$ python -q
>>> import numpy as np
>>> import numpy.linalg as la
>>> np.set_printoptions(suppress=True, linewidth=200)
>>> def rd(a):
...     return np.round(a, 2) + 0
... 
>>> K = np.loadtxt("case18.csv", delimiter=",")
>>> K
array([[4., 0., 0.],
       [0., 4., 0.],
       [0., 0., 4.]])
>>> rd(la.svd(K, compute_uv=False))
array([4., 4., 4.])
>>> K[:, 2] @ K[:, 0]
np.float64(0.0)
>>> K @ K.T
array([[16.,  0.,  0.],
       [ 0., 16.,  0.],
       [ 0.,  0., 16.]])
>>> T = np.stack([K, 4 * K, K[::-1]])
>>> np.einsum("bij,cij->bc", T, T)
array([[ 48., 192.,  16.],
       [192., 768.,  64.],
       [ 16.,  64.,  48.]])
>>> (T @ K.T).shape
(3, 3, 3)
>>> la.matrix_rank(T.reshape(3, -1))
np.int64(2)
>>> rd(la.norm(T, axis=(1, 2)))
array([ 6.93, 27.71,  6.93])
>>> Y = np.array([[0, 2, 7], [3, 5, 8], [2, 5, 1]])
>>> Y.T @ K.T
array([[ 0., 12.,  8.],
       [ 8., 20., 20.],
       [28., 32.,  4.]])
>>> np.einsum("ij->j", K)
array([4., 4., 4.])
>>> arr = np.load("sample1.npy")
>>> rd(arr)
array([[ 1.62,  0.19,  0.76],
       [ 0.19,  1.9 , -0.38],
       [ 0.76, -0.38,  0.48]])
>>> L = la.cholesky(K)
>>> K / np.sqrt(np.outer(np.diag(K), np.diag(K)))
array([[1., 0., 0.],
       [0., 1., 0.],
       [0., 0., 1.]])
>>> la.eigvalsh(K).min() > 0
np.True_
>>> L
array([[2., 0., 0.],
       [0., 2., 0.],
       [0., 0., 2.]])
>>> rk = la.matrix_rank(arr)
>>> rk
np.int64(2)
>>> null = la.svd(arr)[2][rk:].T
>>> np.allclose(arr @ null, 0)
True
>>> rd(null[:, 0] / null[np.abs(null[:, 0]).round(6).argmax(), 0])
array([-0.5 ,  0.25,  1.  ])
>>> [int(la.matrix_rank(arr[:i])) for i in range(1, len(arr) + 1)]
[1, 2, 2]
>>> M = np.array([[0.03, -0.02, -8.09], [0.07, 0.06, 10.15], [-0.02, -0.02, -8.18]])
>>> # column 2 is much longer than the rest
>>> r0, v = M[2], M[1]
>>> rd(r0 @ v)
np.float64(-83.03)
>>> p = (r0 @ v) / (r0 @ r0) * r0
>>> rd((v - p) @ r0)
np.float64(0.0)
>>> rd(la.norm(r0 + v) ** 2 + la.norm(r0 - v) ** 2)
np.float64(339.89)
>>> feats = np.load("dump.npy")
>>> rd(feats)
array([[ 0.  , -0.78, -0.62],
       [ 0.81, -0.36,  0.46],
       [-0.58, -0.51,  0.64]])
>>> # keeps lengths
>>> Q, V = la.qr(feats[:, :2])[0], la.qr(feats[:, 2:])[0]
>>> s = la.svd(Q.T @ V, compute_uv=False)
>>> np.degrees(np.arccos(s.clip(0, 1)))
array([90.])
>>> rd(s)
array([0.])
>>> vec = np.array([0, 1, 0])
>>> 3 - la.matrix_rank(feats - np.eye(3), tol=1e-8)
np.int64(1)
>>> rd(np.abs(la.eigvals(feats)))
array([1., 1., 1.])
>>> rd(feats.T @ (feats @ vec))
array([0., 1., 0.])
>>> [p for p in range(1, 25) if np.allclose(la.matrix_power(feats, p), np.eye(3))]
[]
>>> W0 = np.load("test1.npy")
>>> W0
array([[2, 2, 2],
       [2, 4, 4],
       [2, 4, 6]])
>>> w, V = la.eigh(W0)
>>> rd(np.abs(V[:, -1]))
array([0.33, 0.59, 0.74])
>>> rd(w)
array([ 0.62,  1.29, 10.1 ])
>>> np.abs(V[:, -1]).round(6).argmax()
np.int64(2)
>>> rd(la.eigvalsh(W0 + 3 * np.eye(3)))
array([ 3.62,  4.29, 13.1 ])
>>> rd(V.T @ W0 @ V)
array([[ 0.62,  0.  ,  0.  ],
       [ 0.  ,  1.29,  0.  ],
       [ 0.  ,  0.  , 10.1 ]])
>>> rd(V @ np.diag(w) @ V.T)
array([[2., 2., 2.],
       [2., 4., 4.],
       [2., 4., 6.]])
>>> rd(w.sum()), np.trace(W0)
(np.float64(12.0), np.int64(12))
>>> rng = np.random.default_rng(1588)
>>> z = rng.permutation(3)
>>> z
array([1, 2, 0])
>>> Y = W0[z][:, z]
>>> Y
array([[4, 4, 2],
       [4, 6, 2],
       [2, 2, 2]])
>>> np.trace(Y)
np.int64(12)
>>> rd(np.sort(np.abs(la.eigvals(Y))))
array([ 0.62,  1.29, 10.1 ])
>>> E = np.load("x.npy")
>>> rd(E)
array([[ 0.83,  0.5 , -0.17,  0.17],
       [ 0.5 , -0.5 ,  0.5 , -0.5 ],
       [-0.17,  0.5 ,  0.83,  0.17],
       [ 0.17, -0.5 ,  0.17,  0.83]])
>>> vec = np.array([-2, -1, 2, 1])
>>> rd(la.inv(E))
array([[ 0.83,  0.5 , -0.17,  0.17],
       [ 0.5 , -0.5 ,  0.5 , -0.5 ],
       [-0.17,  0.5 ,  0.83,  0.17],
       [ 0.17, -0.5 ,  0.17,  0.83]])
>>> 4 - la.matrix_rank(E - np.eye(4), tol=1e-8)
np.int64(3)
>>> rd(la.det(E))
np.float64(-1.0)
>>> [p for p in range(1, 25) if np.allclose(la.matrix_power(E, p), np.eye(4))]
[2, 4, 6, 8, 10, 12, 14, 16, 18, 20, 22, 24]
>>> rd(np.abs(la.eigvals(E)))
array([1., 1., 1., 1.])
>>> rd(E.T @ (E @ vec))
array([-2., -1.,  2.,  1.])
>>> w, V = la.eig(E)
>>> rd(np.sort(la.eigvals(la.inv(E))))
array([-1.,  1.,  1.,  1.])
>>> rd(np.sort(la.eigvals(E.T)))
array([-1.,  1.,  1.,  1.])
>>> rd(np.sort(la.eigvals(E @ E)))
array([1., 1., 1., 1.])
>>> rd(E @ V[:, 0] - w[0] * V[:, 0])
array([0., 0., 0., 0.])
>>> W = np.array([[0, 6, 4, 3, 6, 7],
...     [2, 9, 8, 1, 2, 5],
...     [5, 3, 5, 8, 8, 3],
...     [8, 6, 6, 2, 5, 0]])
>>> b = np.array([-3, -1, -5, 0, 4, -2])
>>> hid = np.maximum(E @ W + b, 0)
>>> (hid > 0).astype(int)
array([[0, 1, 1, 1, 1, 1],
       [0, 0, 0, 1, 1, 1],
       [1, 1, 1, 1, 1, 1],
       [1, 1, 0, 1, 1, 0]])
>>> (hid > 0).mean(axis=0)
array([0.5 , 0.75, 0.5 , 1.  , 1.  , 0.75])
>>> rd(hid)
array([[ 0.  ,  9.  ,  2.5 ,  2.  ,  9.5 ,  5.83],
       [ 0.  ,  0.  ,  0.  ,  4.  ,  7.5 ,  0.5 ],
       [ 3.5 ,  6.  ,  3.5 ,  7.  , 11.5 ,  1.83],
       [ 3.5 ,  1.  ,  0.  ,  3.  ,  9.5 ,  0.  ]])
>>> Z = np.array([[-4, -5], [2, -5], [-2, 5], [4, 3], [-2, 3], [-4, -1]])
>>> W @ Z
array([[-24,  10],
       [-26, -11],
       [-20,  30],
       [-34, -19]])
>>> rd(hid @ Z)
array([[-21.33,  -3.83],
       [ -1.  ,  34.  ],
       [-11.33,  23.67],
       [-19.  ,  15.  ]])
>>> mat = np.loadtxt("block11.csv", delimiter=",")
>>> rd(mat)
array([[ 0.87,  0.5 ,  0.  ,  0.  ],
       [-0.5 ,  0.87,  0.  ,  0.  ],
       [ 0.  ,  0.  ,  1.  ,  0.  ],
       [ 0.  ,  0.  ,  0.  ,  1.  ]])
>>> # keeps lengths
>>> z = rng.permutation(4)
>>> z
array([0, 3, 1, 2])
>>> Y = mat[z][:, z]
>>> rd(np.trace(Y))
np.float64(3.73)
>>> rd(la.det(Y)), rd(la.det(mat[z]))
(np.float64(1.0), np.float64(1.0))
>>> rd(Y)
array([[ 0.87,  0.  ,  0.5 ,  0.  ],
       [ 0.  ,  1.  ,  0.  ,  0.  ],
       [-0.5 ,  0.  ,  0.87,  0.  ],
       [ 0.  ,  0.  ,  0.  ,  1.  ]])
>>> X = np.loadtxt("data.csv", delimiter=",")
>>> X
array([[-2.05, -8.47, -5.65],
       [-1.34, -5.75, -2.47],
       [-1.09, -4.54, -1.39],
       [-0.93, -3.56, -0.73],
       [-0.88, -3.27, -0.57],
       [-0.55, -1.3 , -0.11],
       [ 0.15,  0.2 ,  0.08],
       [ 1.47,  1.5 ,  1.43],
       [13.47,  9.6 , 23.79],
       [15.17, 10.74, 27.42],
       [16.14, 11.38, 29.51],
       [19.93, 13.95, 37.84]])
>>> vec = np.array([0, -2, 1])
>>> rhs = X @ vec
>>> rd(la.lstsq(X, rhs)[0])
array([ 0., -2.,  1.])
>>> rd(la.pinv(X) @ X)
array([[1., 0., 0.],
       [0., 1., 0.],
       [0., 0., 1.]])
>>> rhs = rhs + 0.1 * rng.normal(size=12)
>>> rd(rhs)
array([11.17,  9.07,  7.71,  6.51,  5.86,  2.49, -0.33, -1.46,  4.47,  5.86,  6.78,  9.92])
>>> b, *_ = la.lstsq(X, rhs)
>>> rd(la.norm(rhs - X @ b))
np.float64(0.26)
>>> [round(float(la.norm(la.solve(X.T @ X + lam * np.eye(3), X.T @ rhs))), 2) for lam in (0, 1, 10, 100)]
[2.24, 2.19, 1.96, 1.04]
>>> rd(X.T @ (rhs - X @ b))
array([0., 0., 0.])
>>> Y = X + rng.integers(-2, 3, (12, 1)) @ rng.integers(-2, 3, (1, 3))
>>> rd(Y)
array([[-1.05, -6.47, -5.65],
       [ 0.66, -1.75, -2.47],
       [-2.09, -6.54, -1.39],
       [-1.93, -5.56, -0.73],
       [-2.88, -7.27, -0.57],
       [ 0.45,  0.7 , -0.11],
       [ 1.15,  2.2 ,  0.08],
       [ 0.47, -0.5 ,  1.43],
       [15.47, 13.6 , 23.79],
       [14.17,  8.74, 27.42],
       [18.14, 15.38, 29.51],
       [17.93,  9.95, 37.84]])
>>> rd(Y - X)
array([[ 1.,  2.,  0.],
       [ 2.,  4.,  0.],
       [-1., -2.,  0.],
       [-1., -2.,  0.],
       [-2., -4.,  0.],
       [ 1.,  2.,  0.],
       [ 1.,  2.,  0.],
       [-1., -2.,  0.],
       [ 2.,  4.,  0.],
       [-1., -2.,  0.],
       [ 2.,  4.,  0.],
       [-2., -4.,  0.]])
